% python3 -q
>>> import numpy as np
>>> from numpy import linalg as LA
>>> np.set_printoptions(precision=1, suppress=True, linewidth=100)
>>> rnd = lambda a: np.round(a, 1) + 0
>>> A = np.load("block15.npy")
>>> A
array([[-2.4,  2.4,  2. ],
       [ 1.1, -1.5, -1.4],
       [ 0.4, -0.2, -0.4],
       [ 0.8, -0.9, -0.6],
       [-7.3,  7.6,  7.8],
       [ 2.4, -1.8, -2.4],
       [-9.5,  9.1,  8.9],
       [ 3.2, -3.1, -3.5],
       [ 0.2,  0.1,  0.1],
       [-2.1,  1.8,  1.9],
       [ 4.7, -5.1, -5. ],
       [-5.1,  4.6,  4.4],
       [-1.5,  1.1,  1.2],
       [-1.3,  1.4,  1.5]])
>>> proj = A @ LA.solve(A.T @ A, A.T)
>>> rnd(np.trace(proj))
np.float64(3.0)
>>> np.allclose(proj @ proj, proj)
True
>>> rnd(np.diag(proj))
array([0.2, 0.1, 0.1, 0.1, 0.5, 0.5, 0.5, 0.2, 0.1, 0.1, 0.3, 0.3, 0.1, 0. ])
>>> rnd(LA.eigvalsh(proj))
array([0., 0., 0., 0., 0., 0., 0., 0., 0., 0., 0., 1., 1., 1.])
>>> W0 = np.load("arr.npy")
>>> rnd(W0)
array([[ 0.7,  0.3, -0.1, -0.3,  0.1],
       [ 0.3,  0.2, -0.2, -0.1, -0.1],
       [-0.1, -0.2,  0.8, -0.3,  0. ],
       [-0.3, -0.1, -0.3,  0.3,  0.1],
       [ 0.1, -0.1,  0. ,  0.1,  1. ]])
>>> ev, evecs = LA.eigh(W0)
>>> x = np.array([0, 2, 1, 2, 0])
>>> rnd(x @ W0 @ x / (x @ x)), rnd(ev[0]), rnd(ev[-1])
(np.float64(0.0), np.float64(0.0), np.float64(1.0))
>>> rnd(np.abs(LA.eigvals(W0)).max())
np.float64(1.0)
>>> np.allclose(W0 @ W0.T, W0.T @ W0)
True
>>> rnd(LA.det(W0))
np.float64(0.0)
>>> rnd((W0 + W0.T) / 2)
array([[ 0.7,  0.3, -0.1, -0.3,  0.1],
       [ 0.3,  0.2, -0.2, -0.1, -0.1],
       [-0.1, -0.2,  0.8, -0.3,  0. ],
       [-0.3, -0.1, -0.3,  0.3,  0.1],
       [ 0.1, -0.1,  0. ,  0.1,  1. ]])
>>> np.allclose(W0, W0.T)
True
>>> rnd(W0 @ W0)
array([[ 0.7,  0.3, -0.1, -0.3,  0.1],
       [ 0.3,  0.2, -0.2, -0.1, -0.1],
       [-0.1, -0.2,  0.8, -0.3,  0. ],
       [-0.3, -0.1, -0.3,  0.3,  0.1],
       [ 0.1, -0.1,  0. ,  0.1,  1. ]])
